$ ipython --no-banner

In [1]: import numpy as np

In [2]: import numpy.linalg as la

In [3]: np.set_printoptions(precision=3, suppress=True, linewidth=160)

In [4]: def rd(a):
   ...:     return np.round(a, 3) + 0
   ...: 

In [5]: W0 = np.load("a.npy")

In [6]: W0
Out[6]: 
array([[-1.1, -0.5,  0.3],
       [-2. ,  2. ,  8. ],
       [-1.3, -1.2,  0.7],
       [-0.2,  0.3, -0.8],
       [-1.1,  0.7, -0.6],
       [-0.4, -0.1,  0.4],
       [ 1.3,  0.2, -0.9],
       [-0.4,  1.8,  0.2],
       [ 0.3,  0.1, -0.6],
       [-0.2, -0.5,  1.5],
       [-0.3, -0.5,  1.8],
       [ 0.9, -0.4, -0.4],
       [ 1. , -0.1, -1.3],
       [ 0.7,  0.2,  0. ],
       [ 1.7, -0.5, -0.1]])

In [7]: x0 = np.array([-5, 2, -4])

In [8]: rhs = W0 @ x0

In [9]: rd(la.solve(W0.T @ W0, W0.T @ rhs))
Out[9]: array([-5.,  2., -4.])

In [10]: rd(la.pinv(W0) @ W0)
Out[10]: 
array([[1., 0., 0.],
       [0., 1., 0.],
       [0., 0., 1.]])

In [11]: try:
    ...:     la.solve(W0, rhs)
    ...: except la.LinAlgError as e:
    ...:     print(repr(e))
    ...: 
LinAlgError('Last 2 dimensions of the array must be square')

In [12]: rng = np.random.default_rng(90235)

In [13]: rhs = rhs + 0.02 * rng.normal(size=15)

In [14]: print(rd(rhs))
[  3.321 -18.029   1.306   4.808   9.28    0.22   -2.482   4.758   1.09   -5.985  -6.667  -3.706   0.015  -3.132  -9.149]

In [15]: beta, *_ = la.lstsq(W0, rhs)

In [16]: [round(float(la.norm(la.solve(W0.T @ W0 + lam * np.eye(3), W0.T @ rhs))), 2) for lam in (0, 1, 10, 100)]
Out[16]: [6.71, 6.07, 3.45, 1.01]

In [17]: rd(W0.T @ (rhs - W0 @ beta))
Out[17]: array([0., 0., 0.])

In [18]: beta.round()
Out[18]: array([-5.,  2., -4.])

In [19]: u, r1 = W0[13], W0[4]

In [20]: print(u @ r1)
-0.63

In [21]: pr = (u @ r1) / (u @ u) * u

In [22]: print(rd(r1 - pr))
[-0.268  0.938 -0.6  ]

In [23]: rd(la.norm(u + r1) ** 2 + la.norm(u - r1) ** 2)
Out[23]: np.float64(5.18)

In [24]: rd(pr)
Out[24]: array([-0.832, -0.238,  0.   ])

In [25]: (r1 - pr) @ u
Out[25]: np.float64(0.0)

In [26]: la.matrix_rank(np.outer(u, r1))
Out[26]: np.int64(1)

In [27]: C = W0[[11, 13]].astype(float)

In [28]: for _ in range(4):
    ...:     z = la.norm(W0[:, None] - C, axis=-1).argmin(axis=1)
    ...:     C = np.array([W0[z == j].mean(axis=0) for j in range(2)])
    ...: 

In [29]: z
Out[29]: array([1, 1, 1, 0, 0, 0, 0, 0, 0, 1, 1, 0, 0, 0, 0])

In [30]: rd(C[1] - C[0])
Out[30]: array([-1.36, -0.36,  2.87])

In [31]: F = np.load("case19.npy")

In [32]: rd(F)
Out[32]: 
array([[-0.191,  0.388],
       [-0.477, -0.84 ],
       [-0.858,  0.38 ]])

In [33]: def softmax(z):
    ...:     e = np.exp(z - z.max(axis=-1, keepdims=True))
    ...:     return e / e.sum(axis=-1, keepdims=True)
    ...: 

In [34]: rd(softmax(F[2] + 4))
Out[34]: array([0.225, 0.775])

In [35]: softmax(F).sum(axis=1)
Out[35]: array([1., 1., 1.])

In [36]: S = F @ F.T / np.sqrt(2)

In [37]: rd(softmax(S))
Out[37]: 
array([[0.353, 0.262, 0.385],
       [0.22 , 0.503, 0.277],
       [0.298, 0.255, 0.446]])

In [38]: print(rd(softmax(S)[2] @ F))
[-0.562  0.071]

In [39]: rd(softmax(S + np.triu(np.full(S.shape, -np.inf), 1)))
Out[39]: 
array([[1.   , 0.   , 0.   ],
       [0.305, 0.695, 0.   ],
       [0.298, 0.255, 0.446]])

In [40]: softmax(S).round(6).argmax(axis=1)
Out[40]: array([2, 1, 2])

In [41]: x0 = np.array([0, 3])

In [42]: rhs = F @ x0

In [43]: beta, lr = np.zeros(2), 1 / la.norm(F, 2) ** 2

In [44]: for i in range(50):
    ...:     beta -= lr * F.T @ (F @ beta - rhs)
    ...:     if i % 10 == 0: print(i, round(la.norm(F @ beta - rhs), 3))
    ...: 
0 0.0
10 0.0
20 0.0
30 0.0
40 0.0

In [45]: rd(la.cond(F))
Out[45]: np.float64(1.0)

In [46]: la.norm(F, axis=1).argmax()
Out[46]: np.int64(1)

In [47]: rd(la.norm(F, 2))
Out[47]: np.float64(1.0)

In [48]: rd(F[1] @ F[0])
Out[48]: np.float64(-0.235)

In [49]: print(rd(la.norm(F, axis=1)))
[0.432 0.966 0.939]

In [50]: rd(la.norm(F) ** 2 / la.norm(F, 2) ** 2)
Out[50]: np.float64(2.0)

In [51]: rd(la.norm(F, 1)), rd(la.norm(F, np.inf))
Out[51]: (np.float64(1.608), np.float64(1.316))

In [52]: M2 = np.array([[1, 2], [0, 2]])

In [53]: C = np.kron(M2, F)

In [54]: rd(la.norm(C, 2)), rd(la.norm(M2, 2) * la.norm(F, 2))
Out[54]: (np.float64(2.921), np.float64(2.921))

In [55]: feats = np.loadtxt("dump.csv", delimiter=",")

In [56]: feats
Out[56]: 
array([[3., 0., 3., 3.],
       [4., 1., 4., 4.]])

In [57]: gram = np.cov(W0, rowvar=False)

In [58]: rd(np.polyfit(W0[:, 1], W0[:, 2], 1))
Out[58]: array([1.185, 0.428])

In [59]: np.argwhere(np.triu(np.abs(np.corrcoef(W0.T)) > 0.8, 1))
Out[59]: array([], shape=(0, 2), dtype=int64)

In [60]: rd(la.eigvalsh(gram)[::-1])
Out[60]: array([5.633, 0.635, 0.566])

In [61]: rd(W0.std(axis=0))
Out[61]: array([1.016, 0.832, 2.157])

In [62]: print(gram.shape)
(3, 3)

In [63]: u = np.array([2, 1, 1])

In [64]: np.convolve(feats[0], u)
Out[64]: array([6., 3., 9., 9., 6., 3.])

In [65]: np.cross(feats[0, :3], feats[1, :3])
Out[65]: array([-3.,  0.,  3.])

In [66]: np.correlate(feats[0], feats[1], "full")
Out[66]: array([12., 12., 15., 36., 15., 15., 12.])

In [67]: la.matrix_rank(feats, rtol=0.1)
Out[67]: np.int64(1)

In [68]: [round(float(x), 3) for x in la.svd(feats, compute_uv=False)[:3]]
Out[68]: [8.697, 0.597]

In [69]: print(la.cond(feats) > 100)
False

In [70]: Uu, sigma, Vt = la.svd(feats)

In [71]: rd(sigma)
Out[71]: array([8.697, 0.597])

In [72]: np.argmax(sigma[:-1] / (sigma[1:] + 1e-6)) + 1
Out[72]: np.int64(1)

In [73]: M2 = Uu[:, :1] @ np.diag(sigma[:1]) @ Vt[:1]

In [74]: la.matrix_rank(M2)
Out[74]: np.int64(1)

In [75]: rd(la.norm(feats - M2, 2)), rd(sigma[1])
Out[75]: (np.float64(0.597), np.float64(0.597))

In [76]: rd(np.abs(feats - M2).max())
Out[76]: np.float64(0.478)

In [77]: print(la.matrix_rank(feats, rtol=0.05))
2

In [78]: rd(la.norm(feats - M2) / la.norm(feats))
Out[78]: np.float64(0.069)

In [79]: M2 = feats[0, 0] * feats[1:] - np.outer(feats[1:, 0], feats[0])

In [80]: M2
Out[80]: array([[0., 3., 0., 0.]])

In [81]: print(np.flatnonzero(~M2.round(6).any(axis=1)))
[]

In [82]: E = np.loadtxt("x.csv", delimiter=",")

In [83]: print(E)
[[ 1.  1.  0.  0.]
 [ 2.  1.  0.  0.]
 [ 0.  0.  1.  1.]
 [ 0.  0.  1. -2.]]

In [84]: # splits into 2 blocks

In [85]: q, V = la.qr(E[:, :2])[0], la.qr(E[:, 2:])[0]

In [86]: sigma = la.svd(q.T @ V, compute_uv=False)

In [87]: rd(la.norm(q @ q.T - V @ V.T, 2))
Out[87]: np.float64(1.0)

In [88]: print((sigma > 0.9).sum())
0

In [89]: X = np.load("arr.npy")

In [90]: X
Out[90]: 
array([[-8, -2, -8, -2],
       [-3, -8, -3, -8],
       [-8, -2, -8, -2],
       [-3, -8, -3, -8]])

In [91]: la.matrix_power(X, 3)
Out[91]: 
array([[-2624, -1584, -2624, -1584],
       [-2376, -2624, -2376, -2624],
       [-2624, -1584, -2624, -1584],
       [-2376, -2624, -2376, -2624]])

In [92]: rd(la.det(X))
Out[92]: np.float64(0.0)

In [93]: (X - X.T) / 2
Out[93]: 
array([[ 0. ,  0.5,  0. ,  0.5],
       [-0.5,  0. , -0.5,  0. ],
       [ 0. ,  0.5,  0. ,  0.5],
       [-0.5,  0. , -0.5,  0. ]])

In [94]: X @ X
Out[94]: 
array([[140,  64, 140,  64],
       [ 96, 140,  96, 140],
       [140,  64, 140,  64],
       [ 96, 140,  96, 140]])

In [95]: np.allclose(X @ X.T, X.T @ X)
Out[95]: False

In [96]: Ac = (W0 - W0.mean(axis=0)) / W0.std(axis=0)

In [97]: rd(Ac.std(axis=0))
Out[97]: array([1., 1., 1.])

In [98]: beta = la.lstsq(np.delete(Ac, 2, axis=1), Ac[:, 2])[0]

In [99]: rd(1 - np.var(Ac[:, 2] - np.delete(Ac, 2, axis=1) @ beta))
Out[99]: np.float64(0.452)

In [100]: Uu, sigma, Vt = la.svd(X)

In [101]: V = Vt[:(sigma > 1e-8).sum()]

In [102]: x0 = X[1] + -1 * X[0] + rng.integers(2) * np.eye(4)[3]

In [103]: x0
Out[103]: array([ 5., -6.,  5., -5.])

In [104]: rd(la.norm(x0 - V.T @ V @ x0))
Out[104]: np.float64(0.707)

In [105]: m1 = np.load("m.npy")

In [106]: m1
Out[106]: 
array([[ 0.1  ,  0.8  , -0.7  ],
       [-0.2  ,  0.4  , -0.5  ],
       [-2.4  , -1.8  , -0.1  ],
       [-0.229,  0.705, -0.65 ]])

In [107]: Uu, sigma, Vt = la.svd(m1)

In [108]: rd(sigma)
Out[108]: array([3.07 , 1.462, 0.094])

In [109]: np.argmax(sigma[:-1] / (sigma[1:] + 1e-6)) + 1
Out[109]: np.int64(2)

In [110]: M2 = Uu[:, :2] @ np.diag(sigma[:2]) @ Vt[:2]

In [111]: la.matrix_rank(m1, rtol=0.05)
Out[111]: np.int64(2)

In [112]: rd(la.norm(m1 - M2, 2)), rd(sigma[2])
Out[112]: (np.float64(0.094), np.float64(0.094))

In [113]: la.matrix_rank(M2)
Out[113]: np.int64(2)

In [114]: rd(np.abs(m1 - M2).max())
Out[114]: np.float64(0.047)

In [115]: M2 = np.c_[W0[:, :1] @ np.array([[1]]), np.array([0, 0, 1, 1, 0, 1, 0, 1, 1, 2, 1, 1, 1, 2, 0])]

In [116]: print(M2)
[[-1.1  0. ]
 [-2.   0. ]
 [-1.3  1. ]
 [-0.2  1. ]
 [-1.1  0. ]
 [-0.4  1. ]
 [ 1.3  0. ]
 [-0.4  1. ]
 [ 0.3  1. ]
 [-0.2  2. ]
 [-0.3  1. ]
 [ 0.9  1. ]
 [ 1.   1. ]
 [ 0.7  2. ]
 [ 1.7  0. ]]

In [117]: la.matrix_rank(M2)
Out[117]: np.int64(2)

In [118]: print(rd(la.lstsq(W0, M2[:, 0])[0]))
[1. 0. 0.]

In [119]: la.matrix_rank(np.c_[W0, M2])
Out[119]: np.int64(4)
